% python3 -q
>>> import numpy as np
>>> import numpy.linalg as la
>>> np.set_printoptions(suppress=True, linewidth=160)
>>> ang = np.deg2rad(180)
>>> data = np.eye(8)
>>> data[np.ix_([0, 4], [0, 4])] = [[np.cos(ang), -np.sin(ang)], [np.sin(ang), np.cos(ang)]]
>>> data.round(3) + 0
array([[-1.,  0.,  0.,  0.,  0.,  0.,  0.,  0.],
       [ 0.,  1.,  0.,  0.,  0.,  0.,  0.,  0.],
       [ 0.,  0.,  1.,  0.,  0.,  0.,  0.,  0.],
       [ 0.,  0.,  0.,  1.,  0.,  0.,  0.,  0.],
       [ 0.,  0.,  0.,  0., -1.,  0.,  0.,  0.],
       [ 0.,  0.,  0.,  0.,  0.,  1.,  0.,  0.],
       [ 0.,  0.,  0.,  0.,  0.,  0.,  1.,  0.],
       [ 0.,  0.,  0.,  0.,  0.,  0.,  0.,  1.]])
>>> feats = np.loadtxt("block4.csv", delimiter=",")
>>> feats
array([[-1., -1.,  2.,  3.,  3.,  3.,  0., -1., -1., -2.],
       [-1., -2.,  0.,  0.,  3., -2.,  0.,  2.,  2., -2.],
       [-1., -2., -2.,  0.,  1.,  0.,  1., -1.,  1., -2.],
       [ 1.,  1.,  0.,  1.,  0., -1., -3.,  2., -1., -1.],
       [-2., -1.,  2., -1.,  2., -1., -3., -1., -3.,  2.],
       [-2.,  2.,  3.,  1.,  3., -3.,  0.,  3., -1.,  0.],
       [-2.,  0.,  2.,  1.,  0.,  1.,  2.,  0., -1., -2.],
       [ 2., -2., -2.,  0., -3., -1.,  2., -1., -1., -3.],
       [ 1.,  0.,  0.,  0.,  2.,  3., -1., -1.,  2., -2.],
       [ 2., -2., -1., -1., -3., -1., -1., -1.,  3.,  3.]])
>>> feats.reshape(2, -1)
array([[-1., -1.,  2.,  3.,  3.,  3.,  0., -1., -1., -2., -1., -2.,  0.,  0.,  3., -2.,  0.,  2.,  2., -2., -1., -2., -2.,  0.,  1.,  0.,  1., -1.,  1., -2.,
         1.,  1.,  0.,  1.,  0., -1., -3.,  2., -1., -1., -2., -1.,  2., -1.,  2., -1., -3., -1., -3.,  2.],
       [-2.,  2.,  3.,  1.,  3., -3.,  0.,  3., -1.,  0., -2.,  0.,  2.,  1.,  0.,  1.,  2.,  0., -1., -2.,  2., -2., -2.,  0., -3., -1.,  2., -1., -1., -3.,
         1.,  0.,  0.,  0.,  2.,  3., -1., -1.,  2., -2.,  2., -2., -1., -1., -3., -1., -1., -1.,  3.,  3.]])
>>> feats.reshape(10, 11)
Traceback (most recent call last):
  File "<python-input-10>", line 1, in <module>
    feats.reshape(10, 11)
    ~~~~~~~~~~~~~^^^^^^^^
ValueError: cannot reshape array of size 100 into shape (10,11)
>>> blk = feats.reshape(10, 2, -1)
>>> blk.shape
(10, 2, 5)
>>> blk.transpose(1, 0, 2)
array([[[-1., -1.,  2.,  3.,  3.],
        [-1., -2.,  0.,  0.,  3.],
        [-1., -2., -2.,  0.,  1.],
        [ 1.,  1.,  0.,  1.,  0.],
        [-2., -1.,  2., -1.,  2.],
        [-2.,  2.,  3.,  1.,  3.],
        [-2.,  0.,  2.,  1.,  0.],
        [ 2., -2., -2.,  0., -3.],
        [ 1.,  0.,  0.,  0.,  2.],
        [ 2., -2., -1., -1., -3.]],

       [[ 3.,  0., -1., -1., -2.],
        [-2.,  0.,  2.,  2., -2.],
        [ 0.,  1., -1.,  1., -2.],
        [-1., -3.,  2., -1., -1.],
        [-1., -3., -1., -3.,  2.],
        [-3.,  0.,  3., -1.,  0.],
        [ 1.,  2.,  0., -1., -2.],
        [-1.,  2., -1., -1., -3.],
        [ 3., -1., -1.,  2., -2.],
        [-1., -1., -1.,  3.,  3.]]])
>>> x0 = np.array([0, 4, -3, -2, 4, 3, 4, 4, -2, -5])
>>> h1 = np.maximum(feats @ x0, 0)
>>> h1
array([13., 12., 10.,  2.,  0., 14., 15.,  4., 15.,  0.])
>>> np.round(np.tanh(feats @ x0), 3)
array([ 1.   ,  1.   ,  1.   ,  0.964, -1.   ,  1.   ,  1.   ,  0.999,  1.   , -1.   ])
>>> feats * (h1 > 1e-9)[:, None]
array([[-1., -1.,  2.,  3.,  3.,  3.,  0., -1., -1., -2.],
       [-1., -2.,  0.,  0.,  3., -2.,  0.,  2.,  2., -2.],
       [-1., -2., -2.,  0.,  1.,  0.,  1., -1.,  1., -2.],
       [ 1.,  1.,  0.,  1.,  0., -1., -3.,  2., -1., -1.],
       [-0., -0.,  0., -0.,  0., -0., -0., -0., -0.,  0.],
       [-2.,  2.,  3.,  1.,  3., -3.,  0.,  3., -1.,  0.],
       [-2.,  0.,  2.,  1.,  0.,  1.,  2.,  0., -1., -2.],
       [ 2., -2., -2.,  0., -3., -1.,  2., -1., -1., -3.],
       [ 1.,  0.,  0.,  0.,  2.,  3., -1., -1.,  2., -2.],
       [ 0., -0., -0., -0., -0., -0., -0., -0.,  0.,  0.]])
>>> print(np.flatnonzero(h1 > 1e-9))
[0 1 2 3 5 6 7 8]
>>> feats.T @ h1
array([ -68.,  -35.,   70.,   70.,  145.,   27.,   27.,   28.,   16., -144.])
>>> np.maximum(feats @ (3 * x0), 0)
array([39., 36., 30.,  6.,  0., 42., 45., 12., 45.,  0.])
>>> A = np.load("sample1.npy")
>>> A.round(3)
array([[ 3.494, -2.21 ,  1.414, -0.885, -0.699,  2.073,  0.163, -0.48 ,  0.284],
       [-3.473,  2.217, -1.408,  0.852,  0.695, -2.116, -0.19 ,  0.499, -0.271],
       [-3.106,  2.256, -1.298,  0.371,  0.621, -2.675, -0.561,  0.759, -0.086],
       [-2.664,  2.218, -1.154, -0.086,  0.533, -3.102, -0.885,  0.974,  0.088],
       [ 0.936,  0.802,  0.18 , -2.228, -0.187, -3.427, -1.948,  1.465,  0.873],
       [-1.406, -0.522, -0.367,  2.373,  0.281,  3.199,  1.951, -1.42 , -0.921],
       [-0.556,  1.551, -0.396, -1.572,  0.111, -3.757, -1.739,  1.447,  0.64 ],
       [-2.971,  2.251, -1.255,  0.221,  0.594, -2.826, -0.67 ,  0.833, -0.029],
       [ 3.8  , -1.933,  1.47 , -1.637, -0.76 ,  0.907, -0.497,  0.017,  0.579],
       [-3.665,  1.424, -1.355,  2.207,  0.733,  0.382,  1.107, -0.519, -0.809],
       [ 1.823, -2.021,  0.862,  0.779, -0.365,  3.562,  1.325, -1.243, -0.348],
       [-3.421,  1.089, -1.231,  2.403,  0.684,  1.042,  1.376, -0.759, -0.893],
       [ 3.328, -2.244,  1.366, -0.645, -0.666,  2.371,  0.354, -0.616,  0.191],
       [-1.158, -0.673, -0.268,  2.301,  0.232,  3.328,  1.953, -1.447, -0.897],
       [ 2.376, -2.165,  1.056,  0.343, -0.475,  3.3  ,  1.056, -1.082, -0.185],
       [ 3.333, -2.244,  1.368, -0.651, -0.667,  2.363,  0.348, -0.612,  0.194],
       [ 2.746, -2.229,  1.181,  0.008, -0.549,  3.036,  0.831, -0.94 , -0.058],
       [ 3.805, -1.904,  1.468, -1.683, -0.761,  0.82 , -0.541,  0.053,  0.597],
       [ 1.847,  0.237,  0.547, -2.476, -0.369, -2.921, -1.922,  1.353,  0.954],
       [-3.655,  1.408, -1.35 ,  2.218,  0.731,  0.416,  1.122, -0.532, -0.814],
       [-3.729,  2.073, -1.468,  1.353,  0.746, -1.396,  0.234,  0.185, -0.467],
       [-3.272,  0.923, -1.16 ,  2.467,  0.654,  1.335,  1.486, -0.861, -0.921],
       [ 0.036,  1.278, -0.171, -1.867, -0.007, -3.695, -1.856,  1.482,  0.746],
       [-2.972,  0.631, -1.024,  2.538,  0.594,  1.806,  1.646, -1.02 , -0.956],
       [ 3.808, -1.881,  1.466, -1.719, -0.762,  0.751, -0.576,  0.08 ,  0.611],
       [ 2.749, -0.436,  0.926, -2.558, -0.55 , -2.091, -1.733,  1.111,  0.968]])
>>> Y = np.array([[3, 0, 3],
...     [1, 2, 0],
...     [3, 1, 2],
...     [0, 2, 3],
...     [0, 2, 1],
...     [2, 2, 0],
...     [3, 3, 2],
...     [3, 1, 0],
...     [0, 3, 2]])
>>> np.round(np.einsum("ij->j", A), 3)
array([-1.967, -0.104, -0.603,  2.425,  0.393,  2.686,  1.835, -1.271, -0.931])
>>> Uu, sig, Vt = la.svd(A)
>>> vecs = Vt[:(sig > 1e-8).sum()]
>>> rng = np.random.default_rng(570)
>>> x0 = A[0] + 5 * A[12] + rng.integers(2) * np.eye(9)[2]
>>> x0.round(3)
array([ 20.133, -13.432,   8.246,  -4.109,  -4.027,  13.929,   1.931,  -3.558,   1.241])
>>> np.allclose(vecs.T @ vecs @ x0, x0)
True
>>> round(la.norm(x0 - vecs.T @ vecs @ x0), 3)
np.float64(0.0)
>>> la.matrix_rank(np.vstack([A, x0]))
np.int64(2)
>>> Ac = A - A.mean(axis=0)
>>> Uu, sig, Vt = la.svd(Ac, full_matrices=False)
>>> np.searchsorted(np.cumsum(sig ** 2) / (sig ** 2).sum(), 0.9) + 1
np.int64(2)
>>> print(sig.round(3) + 0)
[19.667 16.196  0.     0.     0.     0.     0.     0.     0.   ]
>>> print(round((sig ** 2).sum() ** 2 / (sig ** 4).sum(), 3))
1.929
>>> np.abs(np.diag(la.qr(A)[1])) > 1e-9
array([ True,  True, False, False, False, False, False, False, False])
>>> X = np.loadtxt("arr.csv", delimiter=",")
>>> X
array([[  4.,  -4.,  -5.],
       [  0.,   0.,   0.],
       [  0.,   0.,   0.],
       [ -5.,  -4., -13.],
       [  0.,   0.,   0.],
       [ -6.,   4., -11.],
       [  0.,   0.,   0.],
       [  1.,  -8.,  -2.],
       [  0.,   0.,   0.],
       [ -9.,   0.,  -8.],
       [  4.,  -4.,  -5.],
       [ -9.,   0.,  -8.],
       [  0.,   0.,   0.]])
>>> # rows 1 and 2 are equal
>>> x0 = np.array([0, 2, -3])
>>> y = X @ x0
>>> np.round(la.solve(X.T @ X, X.T @ y), 3)
array([ 0.,  2., -3.])
>>> y = y + 0.05 * rng.normal(size=13)
>>> y.round(3)
array([  6.988,   0.006,  -0.067,  31.07 ,   0.052,  40.995,  -0.095, -10.004,  -0.014,  24.018,   7.034,  24.084,  -0.157])
>>> c, *_ = la.lstsq(X, y)
>>> [round(float(la.norm(la.solve(X.T @ X + lam * np.eye(3), X.T @ y))), 2) for lam in (0, 1, 10, 100)]
[3.6, 3.56, 3.24, 2.26]
>>> c.round(3)
array([-0.004,  1.997, -3.001])
>>> c.round()
array([-0.,  2., -3.])
>>> Y = np.array([[0.6], [0.5], [-1.2], [-0.5]])
>>> cent = np.array([[-0.9, 0.2, -0.4, -0.9, -0.6, -1.4, -0.9, -1.6, 0.5]])
>>> arr = Y @ cent
>>> arr
array([[-0.54,  0.12, -0.24, -0.54, -0.36, -0.84, -0.54, -0.96,  0.3 ],
       [-0.45,  0.1 , -0.2 , -0.45, -0.3 , -0.7 , -0.45, -0.8 ,  0.25],
       [ 1.08, -0.24,  0.48,  1.08,  0.72,  1.68,  1.08,  1.92, -0.6 ],
       [ 0.45, -0.1 ,  0.2 ,  0.45,  0.3 ,  0.7 ,  0.45,  0.8 , -0.25]])
>>> # columns 0 and 3 are equal
>>> w1 = np.array([[6, -3],
...     [2, -3],
...     [2, 2],
...     [-9, -7],
...     [-7, -3],
...     [0, 8],
...     [9, 0],
...     [-5, -6],
...     [-3, -5]])
>>> c = np.array([4, -8])
>>> H = np.maximum(arr @ w1 + c, 0)
>>> la.matrix_rank(H)
np.int64(1)
>>> (H > 0).mean(axis=0)
array([0.75, 0.  ])
>>> cent = np.array([[-2, -1], [0, -2]])
>>> np.round(H @ cent, 3)
array([[-13.88,  -6.94],
       [-12.9 ,  -6.45],
       [  0.  ,   0.  ],
       [ -3.1 ,  -1.55]])
>>> (H @ cent).round(6).argmax(axis=1)
array([1, 1, 0, 1])
>>> la.lstsq(arr[:-1].T, arr[-1])[2]
np.int32(1)
>>> r = la.matrix_rank(arr)
>>> print(r)
1
>>> ns = la.svd(arr)[2][r:].T
>>> [int(la.matrix_rank(np.delete(arr, i, axis=0))) for i in range(4)]
[1, 1, 1, 1]
>>> [int(la.matrix_rank(arr[:, :j + 1])) for j in range(9)]
[1, 1, 1, 1, 1, 1, 1, 1, 1]
>>> Uu, sig, Vt = la.svd(arr)
>>> np.argmax(sig[:-1] / (sig[1:] + 1e-6)) + 1
np.int64(1)
>>> Y = Uu[:, :1] @ np.diag(sig[:1]) @ Vt[:1]
>>> round(float(la.norm(arr - Y) / la.norm(arr)), 3)
0.0
>>> print(la.matrix_rank(Y))
1
>>> Uu, sig, Vt = la.svd(arr)
>>> vecs = Vt[:(sig > 1e-8).sum()]
>>> x0 = arr[2] + -3 * arr[0] + rng.integers(2) * np.eye(9)[8]
>>> print(x0)
[ 2.7 -0.6  1.2  2.7  1.8  4.2  2.7  4.8 -0.5]
>>> np.allclose(vecs.T @ vecs @ x0, x0)
False
>>> la.matrix_rank(np.vstack([arr, x0]))
np.int64(2)
>>> F = np.load("layer2.npy")
>>> F.round(3)
array([[ 0.973, -0.082, -0.082, -0.082, -0.082, -0.027,  0.027,  0.082,  0.137],
       [-0.082,  0.753, -0.247, -0.247, -0.247, -0.082,  0.082,  0.247,  0.411],
       [-0.082, -0.247,  0.753, -0.247, -0.247, -0.082,  0.082,  0.247,  0.411],
       [-0.082, -0.247, -0.247,  0.753, -0.247, -0.082,  0.082,  0.247,  0.411],
       [-0.082, -0.247, -0.247, -0.247,  0.753, -0.082,  0.082,  0.247,  0.411],
       [-0.027, -0.082, -0.082, -0.082, -0.082,  0.973,  0.027,  0.082,  0.137],
       [ 0.027,  0.082,  0.082,  0.082,  0.082,  0.027,  0.973, -0.082, -0.137],
       [ 0.082,  0.247,  0.247,  0.247,  0.247,  0.082, -0.082,  0.753, -0.411],
       [ 0.137,  0.411,  0.411,  0.411,  0.411,  0.137, -0.137, -0.411,  0.315]])
>>> # symmetric, so the eigenvalues are real
>>> x0 = np.array([-3, -3, 2, -3, -3, -1, -1, 2, 3])
>>> (F @ x0).argmax()
np.int64(2)
>>> la.norm(F @ x0) <= la.norm(F, 2) * la.norm(x0) + 1e-9
np.True_
>>> print(np.round((F * x0).sum(axis=1), 3))
[-1.767  0.699  5.699  0.699  0.699  0.233 -2.233 -1.699 -3.164]
>>> print(np.round(F @ (2 * x0), 3))
[-3.534  1.397 11.397  1.397  1.397  0.466 -4.466 -3.397 -6.329]
>>> np.sign((F @ x0).round(6))
array([-1.,  1.,  1.,  1.,  1.,  1., -1., -1., -1.])
>>> np.round(F * x0, 3)
array([[-2.918,  0.247, -0.164,  0.247,  0.247,  0.027, -0.027,  0.164,  0.411],
       [ 0.247, -2.26 , -0.493,  0.74 ,  0.74 ,  0.082, -0.082,  0.493,  1.233],
       [ 0.247,  0.74 ,  1.507,  0.74 ,  0.74 ,  0.082, -0.082,  0.493,  1.233],
       [ 0.247,  0.74 , -0.493, -2.26 ,  0.74 ,  0.082, -0.082,  0.493,  1.233],
       [ 0.247,  0.74 , -0.493,  0.74 , -2.26 ,  0.082, -0.082,  0.493,  1.233],
       [ 0.082,  0.247, -0.164,  0.247,  0.247, -0.973, -0.027,  0.164,  0.411],
       [-0.082, -0.247,  0.164, -0.247, -0.247, -0.027, -0.973, -0.164, -0.411],
       [-0.247, -0.74 ,  0.493, -0.74 , -0.74 , -0.082,  0.082,  1.507, -1.233],
       [-0.411, -1.233,  0.822, -1.233, -1.233, -0.137,  0.137, -0.822,  0.945]])
